In [1]: import numpy as np

In [2]: np.set_printoptions(precision=4, suppress=True, linewidth=200)

In [3]: mat = np.load("w.npy")

In [4]: mat
Out[4]: 
array([[-1.5727, -2.2425,  1.7656, -0.7318, -2.4974, -1.5916,  1.8406,  1.2987],
       [ 0.4103, -2.7813, -1.7854,  0.0823,  1.8678, -2.9945,  0.8663,  0.834 ],
       [-1.7303, -1.3661,  2.3759, -0.7697, -3.1456, -0.6359,  1.5846,  1.0453],
       [-1.678 , -0.1268,  2.7756, -0.7078, -3.4833,  0.5969,  1.0575,  0.5963],
       [-1.6609, -1.8958,  2.0507, -0.7577, -2.8083, -1.2023,  1.7548,  1.2069],
       [ 1.6372, -0.1218, -2.8048,  0.6827,  3.4875, -0.8311, -0.9336, -0.4963],
       [-0.7908,  2.3115,  2.2414, -0.2571, -2.4984,  2.6832, -0.4501, -0.5451],
       [ 1.6222, -0.2014, -2.8108,  0.6738,  3.4846, -0.9052, -0.8927, -0.4636],
       [-0.7411,  2.3835,  2.186 , -0.2339, -2.4199,  2.7346, -0.5087, -0.5865],
       [ 1.0964, -1.7824, -2.5477,  0.4023,  2.9499, -2.2794,  0.0551,  0.2602],
       [-1.3752,  1.1158,  2.7548, -0.5407, -3.2955,  1.7247,  0.3788,  0.0638],
       [ 1.231 ,  2.9058, -0.9292,  0.6099,  1.5391,  2.4112, -1.9009, -1.4174],
       [-1.0771,  1.8209,  2.5304, -0.393 , -2.9233,  2.31  , -0.0821, -0.28  ],
       [-1.7403, -0.8383,  2.6006, -0.7569, -3.3574, -0.0969,  1.3795,  0.8647],
       [ 1.1126,  3.0297, -0.6811,  0.5643,  1.2454,  2.5878, -1.8794, -1.4216],
       [ 0.8361, -2.2429, -2.2906,  0.2783,  2.5689, -2.6333,  0.3955,  0.5063],
       [ 1.6659,  1.8699, -2.0693,  0.7589,  2.8282,  1.1739, -1.7475, -1.1996],
       [-1.698 , -0.2783,  2.7498, -0.7211, -3.4708,  0.4521,  1.1302,  0.6557],
       [-0.1787, -3.191 , -0.955 , -0.1779,  0.7771, -3.1549,  1.3836,  1.1705],
       [-1.7259, -1.4233,  2.3461, -0.7697, -3.1158, -0.6956,  1.6049,  1.0637],
       [ 0.9394,  3.1554, -0.3401,  0.4957,  0.8358,  2.79  , -1.8258, -1.4084],
       [-1.7357, -0.7195,  2.6395, -0.7511, -3.3906,  0.0215,  1.3292,  0.8217],
       [ 1.5883,  2.1916, -1.8119,  0.7367,  2.5487,  1.5334, -1.8296, -1.2861],
       [-1.6428, -1.9815,  1.9864, -0.7528, -2.7392, -1.2969,  1.7782,  1.2308],
       [ 1.5973, -0.3227, -2.8166,  0.6594,  3.4761, -1.0173, -0.8293, -0.4131],
       [-0.8399,  2.237 ,  2.2947, -0.2801, -2.5747,  2.629 , -0.3909, -0.503 ]])

In [5]: gram = np.cov(mat, rowvar=False)

In [6]: np.round(np.linalg.eigvalsh(gram)[::-1], 4) + 0
Out[6]: array([16.018 ,  9.3465,  0.    ,  0.    ,  0.    ,  0.    ,  0.    ,  0.    ])

In [7]: np.argsort(-mat.std(axis=0).round(6), kind="stable")
Out[7]: array([4, 2, 1, 5, 0, 6, 7, 3])

In [8]: D = np.linalg.norm(mat[:, None] - mat[None], axis=-1)

In [9]: D.shape
Out[9]: (26, 26)

In [10]: D[7].round(6).argsort(kind="stable")[:4]
Out[10]: array([ 7,  5, 24,  9])

In [11]: D[:5, :5]
Out[11]: 
array([[0.    , 6.2995, 1.6218, 3.518 , 0.6884],
       [6.2995, 0.    , 7.4756, 8.629 , 6.8192],
       [1.6218, 7.4756, 0.    , 1.9533, 0.9386],
       [3.518 , 8.629 , 1.9533, 0.    , 2.8652],
       [0.6884, 6.8192, 0.9386, 2.8652, 0.    ]])

In [12]: lab = mat[:, 1] > np.median(mat[:, 1])

In [13]: u = mat[lab].mean(axis=0) - mat[~lab].mean(axis=0)

In [14]: np.argsort(-np.abs(u).round(6), kind="stable")
Out[14]: array([1, 5, 6, 7, 0, 4, 3, 2])

In [15]: M = np.array([[-5, 5, 5, 1, -5, 1],
    ...:     [-1, -3, 4, 1, -1, -2],
    ...:     [-1, 4, -5, -1, 5, 4],
    ...:     [3, -5, 5, 5, -2, -3],
    ...:     [3, 2, -2, -3, -2, -3],
    ...:     [2, 0, -3, -3, -1, -1],
    ...:     [5, 4, 0, -2, 5, 1],
    ...:     [5, 5, 0, 5, 0, 0]])

In [16]: M[-1] = M[0] + 5 * M[1]

In [17]: M
Out[17]: 
array([[ -5,   5,   5,   1,  -5,   1],
       [ -1,  -3,   4,   1,  -1,  -2],
       [ -1,   4,  -5,  -1,   5,   4],
       [  3,  -5,   5,   5,  -2,  -3],
       [  3,   2,  -2,  -3,  -2,  -3],
       [  2,   0,  -3,  -3,  -1,  -1],
       [  5,   4,   0,  -2,   5,   1],
       [-10, -10,  25,   6, -10,  -9]])

In [18]: vec = np.array([2, 2, 4, 2, 3, -3])

In [19]: a = np.maximum(M @ vec, 0)

In [20]: M.T @ a
Out[20]: array([-506, -750, 1942,  524, -651, -704])

In [21]: W0 = np.array([[-3, 0, -3, -2], [-1, -2, -3, -1], [0, 1, 3, 2], [-1, 2, -3, 24]])

In [22]: W0[4]
---------------------------------------------------------------------------
IndexError                                Traceback (most recent call last)
Cell In[22], line 1
----> 1 W0[4]

IndexError: index 4 is out of bounds for axis 0 with size 4

In [23]: W0.shape
Out[23]: (4, 4)

In [24]: np.linalg.matrix_rank(W0)
Out[24]: np.int64(4)

In [25]: W0.sum(axis=0)
Out[25]: array([-5,  1, -6, 23])

In [26]: np.unravel_index(np.abs(W0).argmax(), W0.shape)
Out[26]: (np.int64(3), np.int64(3))

In [27]: np.linalg.rank(W0)
---------------------------------------------------------------------------
AttributeError                            Traceback (most recent call last)
Cell In[27], line 1
----> 1 np.linalg.rank(W0)

AttributeError: module 'numpy.linalg' has no attribute 'rank'

In [28]: W0.mean(axis=0)
Out[28]: array([-1.25,  0.25, -1.5 ,  5.75])
